$ ipython --no-banner

In [1]: import numpy as np

In [2]: from numpy import linalg as LA

In [3]: np.set_printoptions(precision=2, suppress=True, linewidth=200, legacy="1.25")

In [4]: tidy = lambda a: np.round(a, 2) + 0

In [5]: K = np.array([[-1.0, 1.1, -0.3],
   ...:     [0.3, -0.3, -1.2],
   ...:     [-0.9, 0.6, -0.4],
   ...:     [0.9, 0.4, -0.5],
   ...:     [-0.4, 0.0, 0.8],
   ...:     [0.3, 0.4, -0.1],
   ...:     [1.1, -0.4, 1.5],
   ...:     [0.3, 1.1, -0.9],
   ...:     [0.3, -1.2, -0.1],
   ...:     [-0.6, -2.3, -0.5],
   ...:     [-1.0, -1.6, -1.4],
   ...:     [-1.2, 0.0, 1.0],
   ...:     [0.6, -2.4, -0.1]])

In [6]: K[10] *= 5

In [7]: K
Out[7]: 
array([[-1. ,  1.1, -0.3],
       [ 0.3, -0.3, -1.2],
       [-0.9,  0.6, -0.4],
       [ 0.9,  0.4, -0.5],
       [-0.4,  0. ,  0.8],
       [ 0.3,  0.4, -0.1],
       [ 1.1, -0.4,  1.5],
       [ 0.3,  1.1, -0.9],
       [ 0.3, -1.2, -0.1],
       [-0.6, -2.3, -0.5],
       [-5. , -8. , -7. ],
       [-1.2,  0. ,  1. ],
       [ 0.6, -2.4, -0.1]])

In [8]: # row 10 dominates

In [9]: cen = K - K.mean(axis=0)

In [10]: vecs = LA.svd(cen)[2][:1]

In [11]: A2 = cen - cen @ vecs.T @ vecs

In [12]: tidy((cen @ vecs.T).std(axis=0))
Out[12]: array([3.18])

In [13]: tidy(np.cov(cen @ vecs.T, rowvar=False))
Out[13]: 10.97

In [14]: tidy(np.diag(vecs.T @ vecs))
Out[14]: array([0.17, 0.49, 0.34])

In [15]: tidy(LA.norm(A2) / LA.norm(cen))
Out[15]: 0.36

In [16]: A2 = np.c_[K[:, :1] @ np.array([[0]]), np.array([-1, -3, 3, 2, 0, 1, -1, 1, -2, -3, 1, -3, -3])]

In [17]: A2
Out[17]: 
array([[ 0., -1.],
       [ 0., -3.],
       [ 0.,  3.],
       [ 0.,  2.],
       [ 0.,  0.],
       [ 0.,  1.],
       [ 0., -1.],
       [ 0.,  1.],
       [ 0., -2.],
       [ 0., -3.],
       [ 0.,  1.],
       [ 0., -3.],
       [ 0., -3.]])

In [18]: tidy(LA.norm(LA.qr(K)[0].T @ A2, axis=0) ** 2 / ((A2 ** 2).sum(axis=0) + 1e-12))
Out[18]: array([0.  , 0.35])

In [19]: tidy(LA.norm(A2 - K @ LA.lstsq(K, A2)[0], axis=0))
Out[19]: array([0.  , 6.15])

In [20]: basis = K[[2, 0]].astype(float)

In [21]: for _ in range(4):
    ...:     z = LA.norm(K[:, None] - basis, axis=-1).argmin(axis=1)
    ...:     basis = np.array([K[z == j].mean(axis=0) for j in range(2)])
    ...: 

In [22]: z
Out[22]: array([1, 1, 1, 1, 1, 1, 1, 1, 1, 0, 0, 1, 0])

In [23]: np.bincount(z)
Out[23]: array([ 3, 10])

In [24]: tidy(basis)
Out[24]: 
array([[-1.67, -4.23, -2.53],
       [-0.03,  0.17, -0.02]])

In [25]: Q, Rm = LA.qr(K)

In [26]: print(tidy(Rm))
[[5.61 6.81 6.22]
 [0.   5.79 2.27]
 [0.   0.   3.48]]

In [27]: Q.shape, Rm.shape
Out[27]: ((13, 3), (3, 3))

In [28]: x0 = np.array([9, 0, -9])

In [29]: y = K @ x0

In [30]: tidy(LA.pinv(K) @ K)
Out[30]: 
array([[1., 0., 0.],
       [0., 1., 0.],
       [0., 0., 1.]])

In [31]: rng = np.random.default_rng(33)

In [32]: y = y + 0.1 * rng.normal(size=13)

In [33]: tidy(y)
Out[33]: array([ -6.26,  13.44,  -4.44,  12.6 , -10.96,   3.7 ,  -3.61,  10.86,   3.78,  -0.87,  17.89, -19.87,   6.4 ])

In [34]: b, *_ = LA.lstsq(K, y)

In [35]: [round(float(LA.norm(LA.solve(K.T @ K + lam * np.eye(3), K.T @ y))), 2) for lam in (0, 1, 10, 100)]
Out[35]: [12.77, 11.13, 5.28, 1.22]

In [36]: tidy(LA.norm(y - K @ b))
Out[36]: 0.29

In [37]: print(tidy(K.T @ (y - K @ b)))
[0. 0. 0.]

In [38]: b.round()
Out[38]: array([ 9., -0., -9.])

In [39]: tidy(b)
Out[39]: array([ 9.04,  0.  , -9.02])

In [40]: F = np.loadtxt("a.csv", delimiter=",")

In [41]: print(tidy(F))
[[0.07 0.   0.   0.07 0.15 0.07 0.15 0.   0.15 0.15 0.19]
 [0.07 0.04 0.07 0.11 0.11 0.14 0.04 0.18 0.11 0.11 0.04]
 [0.1  0.16 0.16 0.1  0.13 0.   0.03 0.13 0.1  0.   0.1 ]
 [0.14 0.14 0.11 0.04 0.18 0.07 0.11 0.04 0.11 0.04 0.04]
 [0.05 0.1  0.   0.1  0.14 0.1  0.05 0.05 0.05 0.19 0.19]
 [0.   0.   0.16 0.08 0.04 0.2  0.16 0.08 0.08 0.2  0.  ]
 [0.15 0.04 0.04 0.   0.15 0.07 0.22 0.04 0.   0.19 0.11]
 [0.03 0.16 0.09 0.06 0.03 0.06 0.06 0.16 0.12 0.12 0.09]
 [0.03 0.09 0.12 0.06 0.06 0.12 0.09 0.09 0.19 0.06 0.06]
 [0.07 0.03 0.13 0.13 0.03 0.13 0.   0.   0.13 0.17 0.17]
 [0.08 0.17 0.04 0.   0.   0.17 0.21 0.   0.21 0.08 0.04]]

In [42]: # row-stochastic, so 1 is an eigenvalue

In [43]: f = np.array([1, 1, 0, 0, 0, 1, -2, -1, -1, -2, 1])

In [44]: A2 = F + np.outer(f, np.eye(11)[9])

In [45]: tidy(LA.det(A2) / LA.det(F)), tidy(1 + LA.solve(F, f)[9])
Out[45]: (-0.33, -0.33)

In [46]: print(LA.matrix_rank(A2 - F))
1

In [47]: LA.matrix_rank(LA.inv(A2) - LA.inv(F), tol=1e-8)
Out[47]: 1

In [48]: A2 = LA.invert(F)
AttributeError: module 'numpy.linalg' has no attribute 'invert'


In [49]: A2 = np.inv(F)
AttributeError: module 'numpy' has no attribute 'inv'


In [50]: A2 = LA.inv(F)

In [51]: tidy(LA.det(F) * LA.det(A2))
Out[51]: 1.0

In [52]: tidy(LA.det(F) * A2)
Out[52]: 
array([[0., 0., 0., 0., 0., 0., 0., 0., 0., 0., 0.],
       [0., 0., 0., 0., 0., 0., 0., 0., 0., 0., 0.],
       [0., 0., 0., 0., 0., 0., 0., 0., 0., 0., 0.],
       [0., 0., 0., 0., 0., 0., 0., 0., 0., 0., 0.],
       [0., 0., 0., 0., 0., 0., 0., 0., 0., 0., 0.],
       [0., 0., 0., 0., 0., 0., 0., 0., 0., 0., 0.],
       [0., 0., 0., 0., 0., 0., 0., 0., 0., 0., 0.],
       [0., 0., 0., 0., 0., 0., 0., 0., 0., 0., 0.],
       [0., 0., 0., 0., 0., 0., 0., 0., 0., 0., 0.],
       [0., 0., 0., 0., 0., 0., 0., 0., 0., 0., 0.],
       [0., 0., 0., 0., 0., 0., 0., 0., 0., 0., 0.]])

In [53]: tidy(LA.cond(F))
Out[53]: 43.35

In [54]: tidy(LA.inv(A2))
Out[54]: 
array([[0.07, 0.  , 0.  , 0.07, 0.15, 0.07, 0.15, 0.  , 0.15, 0.15, 0.19],
       [0.07, 0.04, 0.07, 0.11, 0.11, 0.14, 0.04, 0.18, 0.11, 0.11, 0.04],
       [0.1 , 0.16, 0.16, 0.1 , 0.13, 0.  , 0.03, 0.13, 0.1 , 0.  , 0.1 ],
       [0.14, 0.14, 0.11, 0.04, 0.18, 0.07, 0.11, 0.04, 0.11, 0.04, 0.04],
       [0.05, 0.1 , 0.  , 0.1 , 0.14, 0.1 , 0.05, 0.05, 0.05, 0.19, 0.19],
       [0.  , 0.  , 0.16, 0.08, 0.04, 0.2 , 0.16, 0.08, 0.08, 0.2 , 0.  ],
       [0.15, 0.04, 0.04, 0.  , 0.15, 0.07, 0.22, 0.04, 0.  , 0.19, 0.11],
       [0.03, 0.16, 0.09, 0.06, 0.03, 0.06, 0.06, 0.16, 0.12, 0.12, 0.09],
       [0.03, 0.09, 0.13, 0.06, 0.06, 0.13, 0.09, 0.09, 0.19, 0.06, 0.06],
       [0.07, 0.03, 0.13, 0.13, 0.03, 0.13, 0.  , 0.  , 0.13, 0.17, 0.17],
       [0.08, 0.17, 0.04, 0.  , 0.  , 0.17, 0.21, 0.  , 0.21, 0.08, 0.04]])
